$ python3 -q
>>> import numpy as np
>>> from numpy import linalg as LA
>>> np.set_printoptions(precision=2, suppress=True, linewidth=100, sign=" ")
>>> arr = np.loadtxt("dump.csv", delimiter=",")
>>> arr
array([[ 0.,  1.,  8., -2., -2.,  3.,  5.,  0.,  7.],
       [ 0.,  0., -3.,  1., -1.,  7.,  8., -1., -4.],
       [ 0.,  0.,  0.,  2.,  8.,  7.,  0., -3., -3.],
       [ 0.,  0.,  0.,  0.,  4., -3., -5.,  9.,  1.],
       [ 0.,  0.,  0.,  0.,  0., -9.,  3.,  0.,  3.],
       [ 0.,  0.,  0.,  0.,  0.,  0., -1., -5.,  2.],
       [ 0.,  0.,  0.,  0.,  0.,  0.,  0., -2., -1.],
       [ 0.,  0.,  0.,  0.,  0.,  0.,  0.,  0.,  4.],
       [ 0.,  0.,  0.,  0.,  0.,  0.,  0.,  0.,  0.]])
>>> # triangular
>>> np.argsort(-LA.norm(arr, axis=0).round(6), kind="stable")[:3]
array([ 5,  6,  7])
>>> round(float(LA.norm(arr, 2) / LA.norm(arr)), 2)
0.63
>>> LA.matrix_rank(arr, rtol=0.1)
np.int64(6)
>>> [round(float(x), 2) for x in LA.svd(arr, compute_uv=False)[:3]]
[16.82, 13.97, 10.48]
>>> W = np.array([[-4, -3, -8],
...     [1, -3, 2],
...     [2, -4, 0],
...     [-6, 1, 9],
...     [-8, 8, -9],
...     [8, -6, -6],
...     [-3, -3, -5],
...     [6, 1, -2],
...     [4, 2, -9]])
>>> b = np.array([5, -3, -3])
>>> act = np.maximum(arr @ W + b, 0)
>>> (act > 0).mean(axis=0)
array([ 0.56,  0.44,  0.22])
>>> act
array([[ 87.,   0.,   0.],
       [ 11.,   0.,   0.],
       [  0.,  12.,   0.],
       [ 22.,  73.,   0.],
       [  0.,  48.,   9.],
       [  0.,   0.,   0.],
       [  0.,   0.,  10.],
       [ 21.,   5.,   0.],
       [  5.,   0.,   0.]])
>>> LA.matrix_rank(act)
np.int64(3)
>>> (act > 0).astype(int)
array([[ 1,  0,  0],
       [ 1,  0,  0],
       [ 0,  1,  0],
       [ 1,  1,  0],
       [ 0,  1,  1],
       [ 0,  0,  0],
       [ 0,  0,  1],
       [ 1,  1,  0],
       [ 1,  0,  0]])
>>> basis = np.array([[-1, 1], [-2, 0], [-1, -2]])
>>> (act @ basis).round(6).argmax(axis=1)
array([ 1,  1,  1,  1,  1,  0,  0,  1,  1])
>>> act @ basis
array([[ -87.,   87.],
       [ -11.,   11.],
       [ -24.,    0.],
       [-168.,   22.],
       [-105.,  -18.],
       [   0.,    0.],
       [ -10.,  -20.],
       [ -31.,   21.],
       [  -5.,    5.]])
>>> W @ basis
array([[ 18,  12],
       [  3,  -3],
       [  6,   2],
       [ -5, -24],
       [  1,  10],
       [ 10,  20],
       [ 14,   7],
       [ -6,  10],
       [  1,  22]])
>>> sv = 10 * 0.5 ** np.arange(5)
>>> rng = np.random.default_rng(99956)
>>> A = rng.normal(size=(39, 5)) * rng.permutation(sv)
>>> A
array([[  4.77,  -0.61,   0.27,   0.56,   1.44],
       [  6.99,   0.97,  -1.85,   0.61,   0.2 ],
       [ -9.31,  -1.16,   4.27,   1.27,  -5.27],
       [ 20.34,   0.72,  -7.97,  -0.15,  -0.45],
       [  5.37,  -0.26,  -4.24,   0.3 ,  -2.23],
       [  6.72,   0.71,  15.06,  -0.93,   1.58],
       [ 11.51,  -0.26,  -0.67,   0.28,  -2.83],
       [  4.68,  -0.54,   0.73,  -1.1 ,   3.18],
       [  4.07,   0.57,  -0.76,   0.9 ,  -3.35],
       [-12.56,   0.02,   0.74,   1.69,  -1.56],
       [-23.92,  -0.08,  -1.56,  -0.69,  -1.3 ],
       [ -0.19,   0.72,  -1.2 ,   0.65,  -0.72],
       [ 12.88,   0.66,  -3.04,  -0.83,   3.32],
       [ -1.65,   0.28,  -2.27,   2.  ,  -2.06],
       [  9.95,   0.25,   8.73,   0.88,  -4.24],
       [ -9.24,  -1.14,  -5.01,  -0.49,  -2.38],
       [ -2.26,  -0.03,  -0.55,  -2.43,   0.3 ],
       [  6.02,  -0.07,  -7.75,  -1.23,   2.69],
       [  0.62,   0.02,   3.92,  -0.86,  -0.01],
       [ -3.91,  -0.69,   1.64,  -0.91,   2.89],
       [ 15.71,  -0.06,   5.19,  -1.52,  -1.68],
       [-18.15,  -0.59,  -0.51,   0.3 ,  -2.68],
       [-18.54,   0.35,  -2.41,   1.22,   3.33],
       [ -7.34,   0.24,   5.3 ,   0.55,  -4.52],
       [ -5.07,   0.56,  -3.08,   0.75,   2.15],
       [ -9.41,   0.81,   5.65,  -2.53,  -1.06],
       [  5.85,  -0.35,   2.48,   1.4 ,  -1.51],
       [ -3.97,   0.5 ,   9.92,  -1.06,   0.41],
       [ 13.71,   0.56,   0.94,  -1.28,  -0.64],
       [  2.9 ,  -0.08,   3.16,  -0.34,   0.86],
       [ -8.45,  -1.18,   0.18,   0.45,   0.47],
       [ -9.79,  -0.18,  -0.99,   0.94,   0.17],
       [  6.86,  -0.82,   1.35,  -1.66,  -2.01],
       [ 13.02,   0.31,  -2.95,   2.32,   0.74],
       [  1.92,  -1.51,   2.94,   0.82,   3.36],
       [ -6.42,  -0.19,  -3.71,   1.86,  -1.73],
       [-13.23,   0.25,  -1.7 ,  -1.62,   1.9 ],
       [  3.62,  -0.25,  -2.68,  -1.74,  -0.31],
       [  9.99,   0.14,  -3.78,   0.15,   2.19]])
>>> Ac = A - A.mean(axis=0)
>>> V = LA.svd(Ac)[2][:1]
>>> Y = Ac - Ac @ V.T @ V
>>> (Ac @ V.T).std(axis=0)
array([ 10.14])
>>> np.round(LA.norm(Y) / LA.norm(Ac), 2)
np.float64(0.46)
>>> Y = np.c_[A[:, :1] @ np.array([[1]]), np.array([-3, 2, 0, 0, 2, -2, 5, 2, 3, -1, 0, 1, -5, 3, -1, -3, -3, 4, 5, 0, 3, 3, -3, 1, -1, 2, 2, -1, -2, 1, -1, -5, -1, -2, 4, -5, -2, 5, 0])]
>>> Y
array([[  4.77,  -3.  ],
       [  6.99,   2.  ],
       [ -9.31,   0.  ],
       [ 20.34,   0.  ],
       [  5.37,   2.  ],
       [  6.72,  -2.  ],
       [ 11.51,   5.  ],
       [  4.68,   2.  ],
       [  4.07,   3.  ],
       [-12.56,  -1.  ],
       [-23.92,   0.  ],
       [ -0.19,   1.  ],
       [ 12.88,  -5.  ],
       [ -1.65,   3.  ],
       [  9.95,  -1.  ],
       [ -9.24,  -3.  ],
       [ -2.26,  -3.  ],
       [  6.02,   4.  ],
       [  0.62,   5.  ],
       [ -3.91,   0.  ],
       [ 15.71,   3.  ],
       [-18.15,   3.  ],
       [-18.54,  -3.  ],
       [ -7.34,   1.  ],
       [ -5.07,  -1.  ],
       [ -9.41,   2.  ],
       [  5.85,   2.  ],
       [ -3.97,  -1.  ],
       [ 13.71,  -2.  ],
       [  2.9 ,   1.  ],
       [ -8.45,  -1.  ],
       [ -9.79,  -5.  ],
       [  6.86,  -1.  ],
       [ 13.02,  -2.  ],
       [  1.92,   4.  ],
       [ -6.42,  -5.  ],
       [-13.23,  -2.  ],
       [  3.62,   5.  ],
       [  9.99,   0.  ]])
>>> LA.matrix_rank(Y)
np.int64(2)
